% python3 -q
>>> import numpy as np
>>> np.set_printoptions(precision=2, suppress=True, linewidth=120, floatmode="fixed")
>>> rd = lambda a: np.round(a, 2) + 0
>>> A = np.loadtxt("case15.csv", delimiter=",")
>>> A
array([[ 1.68, -1.94,  1.55],
       [-1.80,  1.56, -1.82],
       [-1.36, -1.50,  2.22],
       [-1.01, -0.02, -2.82],
       [-2.61, -1.04,  1.06],
       [ 0.69,  2.90, -0.30],
       [-0.47,  1.22, -2.70],
       [-2.24, -1.15,  1.63],
       [ 2.76,  0.86,  0.79],
       [ 1.39,  2.52, -0.84],
       [-0.23, -2.99,  0.01],
       [-0.36,  2.51, -1.60],
       [ 2.58,  1.06,  1.11],
       [ 1.97,  1.85, -1.31],
       [ 2.61,  1.33, -0.66]])
>>> cen = A - A.mean(axis=0)
>>> vecs = np.linalg.svd(cen)[2][:2]
>>> out = cen - cen @ vecs.T @ vecs
>>> rd(np.linalg.norm(out) / np.linalg.norm(cen))
np.float64(0.33)
>>> np.linalg.norm(out, axis=1).round(6).argmax()
np.int64(10)
>>> out = np.c_[A[:, :2] @ np.array([[4, 9], [8, 6]]), np.array([2, 3, -4, -4, 1, -5, 7, 2, -5, 3, -9, -7, -2, -1, -3])]
>>> rd(out)
array([[ -8.80,   3.48,   2.00],
       [  5.28,  -6.84,   3.00],
       [-17.44, -21.24,  -4.00],
       [ -4.20,  -9.21,  -4.00],
       [-18.76, -29.73,   1.00],
       [ 25.96,  23.61,  -5.00],
       [  7.88,   3.09,   7.00],
       [-18.16, -27.06,   2.00],
       [ 17.92,  30.00,  -5.00],
       [ 25.72,  27.63,   3.00],
       [-24.84, -20.01,  -9.00],
       [ 18.64,  11.82,  -7.00],
       [ 18.80,  29.58,  -2.00],
       [ 22.68,  28.83,  -1.00],
       [ 21.08,  31.47,  -3.00]])
>>> rd(np.linalg.lstsq(A, out[:, 0])[0])
array([4.00, 8.00, 0.00])
>>> rd(np.linalg.norm(out - A @ np.linalg.lstsq(A, out)[0], axis=0))
array([ 0.00,  0.00, 16.86])
>>> x = np.array([7, -5, -2])
>>> rhs = A @ x
>>> rd(np.linalg.lstsq(A, rhs)[0])
array([ 7.00, -5.00, -2.00])
>>> rd(np.linalg.pinv(A) @ A)
array([[1.00, 0.00, 0.00],
       [0.00, 1.00, 0.00],
       [0.00, 0.00, 1.00]])
>>> rng = np.random.default_rng(22895)
>>> rhs = rhs + 0.05 * rng.normal(size=15)
>>> rd(rhs)
array([ 18.48, -16.83,  -6.40,  -1.33, -15.18,  -9.09,  -4.07, -13.13,  13.48,  -1.11,  13.34, -11.81,  10.54,   7.20,
        12.93])
>>> beta, *_ = np.linalg.lstsq(A, rhs)
>>> rd(np.linalg.norm(rhs - A @ beta))
np.float64(0.18)
>>> rd(A.T @ (rhs - A @ beta))
array([0.00, 0.00, 0.00])
>>> rd(beta)
array([ 7.01, -5.00, -1.98])
>>> x = np.array([2, 4, 7])
>>> a = np.maximum(A @ x, 0)
>>> rd(a)
array([ 6.45,  0.00,  6.82,  0.00,  0.00, 10.88,  0.00,  2.33, 14.49,  6.98,  0.00,  0.00, 17.17,  2.17,  5.92])
>>> rd(A.T @ a)
array([117.57,  66.27,  43.56])
>>> rd(np.maximum(A @ x, 0) - np.maximum(-A @ x, 0))
array([  6.45, -10.10,   6.82, -21.84,  -1.96,  10.88, -14.96,   2.33,  14.49,   6.98, -12.35,  -1.88,  17.17,   2.17,
         5.92])
>>> rd(np.tanh(A @ x))
array([ 1.00, -1.00,  1.00, -1.00, -0.96,  1.00, -1.00,  0.98,  1.00,  1.00, -1.00, -0.95,  1.00,  0.97,  1.00])
>>> rd(np.maximum(A @ (3 * x), 0))
array([19.35,  0.00, 20.46,  0.00,  0.00, 32.64,  0.00,  6.99, 43.47, 20.94,  0.00,  0.00, 51.51,  6.51, 17.76])
>>> A * (a > 1e-9)[:, None]
array([[ 1.68, -1.94,  1.55],
       [-0.00,  0.00, -0.00],
       [-1.36, -1.50,  2.22],
       [-0.00, -0.00, -0.00],
       [-0.00, -0.00,  0.00],
       [ 0.69,  2.90, -0.30],
       [-0.00,  0.00, -0.00],
       [-2.24, -1.15,  1.63],
       [ 2.76,  0.86,  0.79],
       [ 1.39,  2.52, -0.84],
       [-0.00, -0.00,  0.00],
       [-0.00,  0.00, -0.00],
       [ 2.58,  1.06,  1.11],
       [ 1.97,  1.85, -1.31],
       [ 2.61,  1.33, -0.66]])
>>> blk = np.stack([A, -3 * A, A[::-1]])
>>> np.linalg.matrix_rank(blk.reshape(3, -1))
np.int64(2)
>>> m1 = np.array([[1.0, 0.5, 0.25], [0.5, 1.0, 0.5], [0.25, 0.5, 1.0]])
>>> out = m1 / np.linalg.norm(m1, axis=1, keepdims=True)
>>> cov = out @ out.T
>>> (cov - 2 * np.eye(3)).round(6).argmax(axis=1)
array([1, 0, 1])
>>> rd(np.degrees(np.arccos(np.clip(cov[0, 1], -1, 1))))
np.float64(36.7)
>>> rd(cov[0])
array([1.00, 0.80, 0.57])
>>> rd(np.linalg.det(m1.T))
np.float64(0.56)
>>> rd(np.linalg.det(m1[::-1]))
np.float64(-0.56)
>>> rd(np.linalg.eigvals(m1).sum().real)
np.float64(3.0)
>>> L = np.linalg.cholesky(m1)
>>> rd(np.diag(L) ** 2)
array([1.00, 0.75, 0.75])
>>> m1 / np.sqrt(np.outer(np.diag(m1), np.diag(m1)))
array([[1.00, 0.50, 0.25],
       [0.50, 1.00, 0.50],
       [0.25, 0.50, 1.00]])
>>> rd(np.prod(np.diag(L)) ** 2), rd(np.linalg.det(m1))
(np.float64(0.56), np.float64(0.56))
>>> rd(L @ L.T)
array([[1.00, 0.50, 0.25],
       [0.50, 1.00, 0.50],
       [0.25, 0.50, 1.00]])
>>> W = np.array([[3, 4, -1, 2], [5, -2, 1, 2], [5, -3, 3, 4]])
>>> beta = np.array([2, 1, 0, 2])
>>> H = np.maximum(m1 @ W + beta, 0)
>>> (H > 0).astype(int)
array([[1, 1, 1, 1],
       [1, 0, 1, 1],
       [1, 0, 1, 1]])
>>> rd((H > 0).mean(axis=0))
array([1.00, 0.33, 1.00, 1.00])
>>> H
array([[ 8.75,  3.25,  0.25,  6.00],
       [11.00,  0.00,  2.00,  7.00],
       [10.25,  0.00,  3.25,  7.50]])
>>> np.linalg.matrix_rank(H)
np.int64(3)
>>> C = np.array([[1, 0], [3, 0], [2, 0], [3, 1]])
>>> H @ C
array([[37.00,  6.00],
       [36.00,  7.00],
       [39.25,  7.50]])
>>> (H @ C).round(6).argmax(axis=1)
array([0, 0, 0])
>>> X = np.eye(4, dtype=int)[rng.permutation(4)] * np.array([4, -3, 4, -1])
>>> X
array([[ 4,  0,  0,  0],
       [ 0,  0,  0, -1],
       [ 0,  0,  4,  0],
       [ 0, -3,  0,  0]])
>>> # splits into 3 blocks
>>> lab = rng.permutation(4)
>>> lab
array([3, 2, 0, 1])
>>> out = X[lab][:, lab]
>>> rd(np.linalg.det(out)), rd(np.linalg.det(X[lab]))
(np.float64(-48.0), np.float64(48.0))
>>> np.trace(out)
np.int64(8)
>>> np.allclose(out, X)
False
